$ python -q
>>> import numpy as np
>>> np.set_printoptions(precision=2, suppress=True, linewidth=120)
>>> sigma = 10 * 0.9 ** np.arange(3)
>>> rng = np.random.default_rng(66507)
>>> W0 = rng.normal(size=(19, 3)) * rng.permutation(sigma)
>>> W0
array([[-20.24,  -4.46,   6.81],
       [  0.02,  -1.77,   4.67],
       [ -4.8 , -13.01,  15.12],
       [-12.12,   4.91, -11.07],
       [  4.86, -10.93,   9.86],
       [  8.07,  -0.53,   1.17],
       [  1.88,  -3.18,  -5.52],
       [ -6.34,  -5.57,  13.18],
       [  0.43,  -7.59,   3.32],
       [-14.94,  13.73,  -4.32],
       [ -3.15,  -6.38, -10.11],
       [ -7.21,  -9.17,  -1.95],
       [ -1.17,   0.98,  -6.55],
       [  3.72,   4.16,   3.41],
       [  6.99, -20.98,  -2.85],
       [ -0.01,  11.77,  -8.63],
       [  6.94,  14.25,  -9.16],
       [  1.22,  -0.57,  -7.37],
       [-12.9 ,  -1.6 ,   0.06]])
>>> cen = W0 - W0.mean(axis=0)
>>> vecs = np.linalg.svd(cen)[2][:2]
>>> other = cen - cen @ vecs.T @ vecs
>>> np.diag(vecs.T @ vecs)
array([0.91, 0.65, 0.44])
>>> np.round(np.cov(cen @ vecs.T, rowvar=False), 2) + 0
array([[109.49,   0.  ],
       [  0.  ,  66.79]])
>>> round(np.linalg.norm(other) / np.linalg.norm(cen), 2)
np.float64(0.4)
>>> G = W0.T @ W0
>>> G
array([[1277.05,  -70.42,  -73.8 ],
       [ -70.42, 1551.2 , -616.25],
       [ -73.8 , -616.25, 1132.9 ]])
>>> np.allclose(G, G.T)
True
>>> (W0 @ W0.T).shape
(19, 19)
>>> t = np.radians(135)
>>> r_ = np.eye(3)
>>> r_[2, 2] = r_[1, 1] = np.cos(t)
>>> r_[2, 1], r_[1, 2] = -np.sin(t), np.sin(t)
>>> r_
array([[ 1.  ,  0.  ,  0.  ],
       [ 0.  , -0.71,  0.71],
       [ 0.  , -0.71, -0.71]])
>>> other = W0 @ r_.T
>>> np.linalg.svd(W0, compute_uv=False), np.linalg.svd(other, compute_uv=False)
(array([44.64, 35.97, 25.97]), array([44.64, 35.97, 25.97]))
>>> np.allclose(np.linalg.norm(W0, axis=1), np.linalg.norm(other, axis=1))
True
>>> np.allclose(W0 @ W0.T, other @ other.T)
True
>>> J = np.load("mat.npy")
>>> J
array([[1.  , 0.9 , 0.81, 0.73],
       [0.9 , 1.  , 0.9 , 0.81],
       [0.81, 0.9 , 1.  , 0.9 ],
       [0.73, 0.81, 0.9 , 1.  ]])
>>> hat = np.triu(np.array([[0, -2, -6, -6], [1, 4, -4, 3], [0, -4, 1, 8], [-7, 1, 4, -5]]), 1) + np.eye(4)
>>> other = hat @ J @ np.linalg.inv(hat)
>>> np.round(np.trace(other), 2), np.trace(J)
(np.float64(4.0), np.float64(4.0))
>>> x0 = np.array([-3, 2, -3, 6])
>>> target = J @ x0
>>> b, lr = np.zeros(4), 1 / np.linalg.norm(J, 2) ** 2
>>> for i in range(15):
...     b -= lr * J.T @ (J @ b - target)
...     if i % 5 == 0: print(i, round(np.linalg.norm(J @ b - target), 2))
... 
0 1.42
5 1.37
10 1.33
>>> np.round(np.linalg.cond(J), 2)
np.float64(57.63)
>>> arr = np.tril(np.array([[8, 4, 4, 6, 4],
...     [1, 2, 8, 5, 7],
...     [3, 1, 9, 9, 0],
...     [0, 1, 0, 0, 9],
...     [9, 9, 2, 0, 0]]), -1) + np.eye(5, dtype=int)
>>> arr
array([[1, 0, 0, 0, 0],
       [1, 1, 0, 0, 0],
       [3, 1, 1, 0, 0],
       [0, 1, 0, 1, 0],
       [9, 9, 2, 0, 1]])
>>> # row 4 is much longer than the rest
>>> other = np.linalg.inv(arr)
>>> np.round(np.linalg.inv(other), 2) + 0
array([[1., 0., 0., 0., 0.],
       [1., 1., 0., 0., 0.],
       [3., 1., 1., 0., 0.],
       [0., 1., 0., 1., 0.],
       [9., 9., 2., 0., 1.]])
>>> np.allclose(other, arr.T)
False
>>> round(float(np.linalg.det(arr) * np.linalg.det(other)), 2)
1.0
>>> np.round(np.linalg.det(arr) * other, 2) + 0
array([[ 1.,  0.,  0.,  0.,  0.],
       [-1.,  1.,  0.,  0.,  0.],
       [-2., -1.,  1.,  0.,  0.],
       [ 1., -1.,  0.,  1.,  0.],
       [ 4., -7., -2.,  0.,  1.]])
>>> x0 = np.array([0, 8, 0, 6, 7])
>>> target = arr @ x0
>>> target
array([ 0,  8,  8, 14, 79])
>>> np.round(np.linalg.solve(arr, target + arr[:, 4]), 2) + 0
array([0., 8., 0., 6., 8.])
>>> np.round(np.linalg.solve(arr, target), 2) + 0
array([0., 8., 0., 6., 7.])
>>> labels = rng.permutation(5)
>>> labels
array([1, 2, 4, 3, 0])
>>> other = arr[labels][:, labels]
>>> np.allclose(other, arr)
False
>>> np.diag(other)
array([1, 1, 1, 1, 1])
>>> other
array([[1, 0, 0, 0, 1],
       [1, 1, 0, 0, 3],
       [9, 2, 1, 0, 9],
       [1, 0, 0, 1, 0],
       [0, 0, 0, 0, 1]])
>>> round(np.linalg.det(other), 2), round(np.linalg.det(arr[labels]), 2)
(np.float64(1.0), np.float64(-1.0))
>>> m1 = np.load("data.npy")
>>> m1
array([[ 2,  6, -1,  3,  0],
       [-3, -9,  1,  3, -1],
       [ 2,  6,  2, -3, -1],
       [-2, -6,  1, -2, -1],
       [ 2,  6,  1,  1, -1]])
>>> # rank 4
>>> np.unique(m1.round(6), axis=0).shape
(5, 5)
>>> np.round(np.trace(np.linalg.pinv(m1) @ m1), 2)
np.float64(4.0)
>>> np.linalg.lstsq(m1[:-1].T, m1[-1])[2]
np.int32(4)
>>> np.abs(np.diag(np.linalg.qr(m1)[1])) > 1e-9
array([ True, False,  True,  True,  True])
>>> np.linalg.matrix_rank(m1, rtol=0.1)
np.int64(3)
>>> blk = np.stack([m1, 5 * m1, m1[::-1]])
>>> np.round(np.linalg.det(blk), 2) + 0
array([0., 0., 0.])
>>> np.einsum("bij,cij->bc", blk, blk)
array([[ 294, 1470,  250],
       [1470, 7350, 1250],
       [ 250, 1250,  294]])
>>> (blk @ m1.T).shape
(3, 5, 5)
>>> np.linalg.norm(blk, axis=(1, 2))
array([17.15, 85.73, 17.15])
>>> blk.sum(axis=0)
array([[ 14,  42,  -5,  19,  -1],
       [-20, -60,   7,  16,  -7],
       [ 14,  42,  14, -21,  -7],
       [-15, -45,   7,  -9,  -7],
       [ 14,  42,   5,   9,  -6]])
>>> np.linalg.matrix_rank(blk)
array([4, 4, 4])
>>> F = np.load("w.npy")
>>> F
array([[1.  , 0.7 , 0.49, 0.34],
       [0.7 , 1.  , 0.7 , 0.49],
       [0.49, 0.7 , 1.  , 0.7 ],
       [0.34, 0.49, 0.7 , 1.  ]])
>>> w, vecs = np.linalg.eig(F)
>>> np.sort(np.linalg.eigvals(np.linalg.inv(F)))
array([0.37, 1.32, 3.16, 4.92])
>>> w
array([2.72, 0.76, 0.32, 0.2 ])
>>> K = np.load("x.npy")
>>> K
array([[ 0.02, -0.01,  0.15, -0.03],
       [ 0.  ,  0.  ,  0.  ,  0.  ],
       [-0.2 ,  0.1 , -1.5 ,  0.3 ]])
>>> rk = np.linalg.matrix_rank(K)
>>> rk
np.int64(1)
>>> N = np.linalg.svd(K)[2][rk:].T
>>> np.round(K @ N, 2) + 0
array([[0., 0., 0.],
       [0., 0., 0.],
       [0., 0., 0.]])
>>> [int(np.linalg.matrix_rank(np.delete(K, i, axis=0))) for i in range(3)]
[1, 1, 1]
>>> np.linalg.matrix_rank(K.T @ K), np.linalg.matrix_rank(K @ K.T)
(np.int64(1), np.int64(1))
>>> left, sigma, vt = np.linalg.svd(K)
>>> sigma.round(2) + 0
array([1.55, 0.  , 0.  ])
>>> np.argmax(sigma[:-1] / (sigma[1:] + 1e-6)) + 1
np.int64(1)
>>> other = left[:, :1] @ np.diag(sigma[:1]) @ vt[:1]
>>> round(float(np.linalg.norm(K - other, 2)), 2), round(float(sigma[1]), 2)
(0.0, 0.0)
>>> np.linalg.matrix_rank(K, rtol=0.05)
np.int64(1)
>>> other
array([[ 0.02, -0.01,  0.15, -0.03],
       [ 0.  ,  0.  ,  0.  ,  0.  ],
       [-0.2 ,  0.1 , -1.5 ,  0.3 ]])
>>> t = np.radians(30)
>>> r_ = np.eye(4)
>>> r_[2, 2] = r_[1, 1] = np.cos(t)
>>> r_[2, 1], r_[1, 2] = -np.sin(t), np.sin(t)
>>> r_
array([[ 1.  ,  0.  ,  0.  ,  0.  ],
       [ 0.  ,  0.87,  0.5 ,  0.  ],
       [ 0.  , -0.5 ,  0.87,  0.  ],
       [ 0.  ,  0.  ,  0.  ,  1.  ]])
>>> other = K @ r_.T
>>> np.allclose(K @ K.T, other @ other.T)
True
>>> np.round(np.linalg.svd(K, compute_uv=False), 2) + 0, np.round(np.linalg.svd(other, compute_uv=False), 2) + 0
(array([1.55, 0.  , 0.  ]), array([1.55, 0.  , 0.  ]))
>>> np.abs(other - K).max(axis=0)
array([0.  , 0.76, 0.15, 0.  ])
>>> other
array([[ 0.02,  0.07,  0.13, -0.03],
       [ 0.  ,  0.  ,  0.  ,  0.  ],
       [-0.2 , -0.66, -1.35,  0.3 ]])
>>> other = np.array([[3, 3, 2], [0, 0, 1]])
>>> C = np.kron(other, K)
>>> C.shape
(6, 12)
>>> C
array([[ 0.06, -0.03,  0.45, -0.09,  0.06, -0.03,  0.45, -0.09,  0.04, -0.02,  0.3 , -0.06],
       [ 0.  ,  0.  ,  0.  ,  0.  ,  0.  ,  0.  ,  0.  ,  0.  ,  0.  ,  0.  ,  0.  ,  0.  ],
       [-0.6 ,  0.3 , -4.5 ,  0.9 , -0.6 ,  0.3 , -4.5 ,  0.9 , -0.4 ,  0.2 , -3.  ,  0.6 ],
       [ 0.  , -0.  ,  0.  , -0.  ,  0.  , -0.  ,  0.  , -0.  ,  0.02, -0.01,  0.15, -0.03],
       [ 0.  ,  0.  ,  0.  ,  0.  ,  0.  ,  0.  ,  0.  ,  0.  ,  0.  ,  0.  ,  0.  ,  0.  ],
       [-0.  ,  0.  , -0.  ,  0.  , -0.  ,  0.  , -0.  ,  0.  , -0.2 ,  0.1 , -1.5 ,  0.3 ]])
>>> np.linalg.matrix_rank(C)
np.int64(2)
>>> feats = np.load("arr.npy")
>>> feats
array([[ 1,  1, -1, -1, -1, -1,  1,  1],
       [ 1,  1,  1,  1, -1, -1, -1, -1],
       [ 1, -1, -1,  1, -1,  1,  1, -1],
       [ 1, -1, -1,  1,  1, -1, -1,  1]])
>>> other = feats + rng.integers(-2, 3, (4, 1)) @ rng.integers(-2, 3, (1, 8))
>>> other
array([[ 3,  3,  1, -3,  1, -1, -1,  1],
       [ 5,  5,  5, -3,  3, -1, -5, -1],
       [ 5,  3,  3, -3,  3,  1, -3, -1],
       [ 1, -1, -1,  1,  1, -1, -1,  1]])
>>> np.abs(other - feats).sum(axis=1)
array([12, 24, 24,  0])
>>> np.linalg.matrix_rank(other - feats, tol=1e-8)
np.int64(1)
>>> other = feats[0, 0] * feats[1:] - np.outer(feats[1:, 0], feats[0])
>>> other
array([[ 0,  0,  2,  2,  0,  0, -2, -2],
       [ 0, -2,  0,  2,  0,  2,  0, -2],
       [ 0, -2,  0,  2,  2,  0, -2,  0]])
>>> np.flatnonzero(~other.round(6).any(axis=1))
array([], dtype=int64)
>>> np.linalg.matrix_rank(other), np.linalg.matrix_rank(feats)
(np.int64(3), np.int64(4))
>>> f = np.array([5, 5, 0])
>>> np.cross(other[1, :3], other[2, :3])
array([0, 0, 0])
>>> np.convolve(other[1], f)
array([  0, -10, -10,  10,  10,  10,  10, -10, -10,   0])
>>> np.polyval(f, other[1])
array([ 0, 10,  0, 30,  0, 30,  0, 10])
>>> x0 = np.array([4, 2, 1, 5, 5, 3, 1, 3])
>>> (feats * x0).sum(axis=1)
array([-4,  0,  2, 10])
>>> feats @ (2 * x0)
array([-8,  0,  4, 20])
>>> E = np.loadtxt("block5.csv", delimiter=",")
>>> E
array([[-0.89,  0.  , -0.45],
       [ 0.09, -0.98, -0.17],
       [-0.45, -0.2 ,  0.87]])
>>> blk = np.stack([E, 4 * E, E[::-1]])
>>> (blk @ E.T).shape
(3, 3, 3)
>>> np.linalg.norm(blk, axis=(1, 2))
array([1.73, 6.93, 1.73])
>>> blk.shape
(3, 3, 3)
>>> np.einsum("bij,cij->bc", blk, blk)
array([[ 3., 12.,  1.],
       [12., 48.,  4.],
       [ 1.,  4.,  3.]])
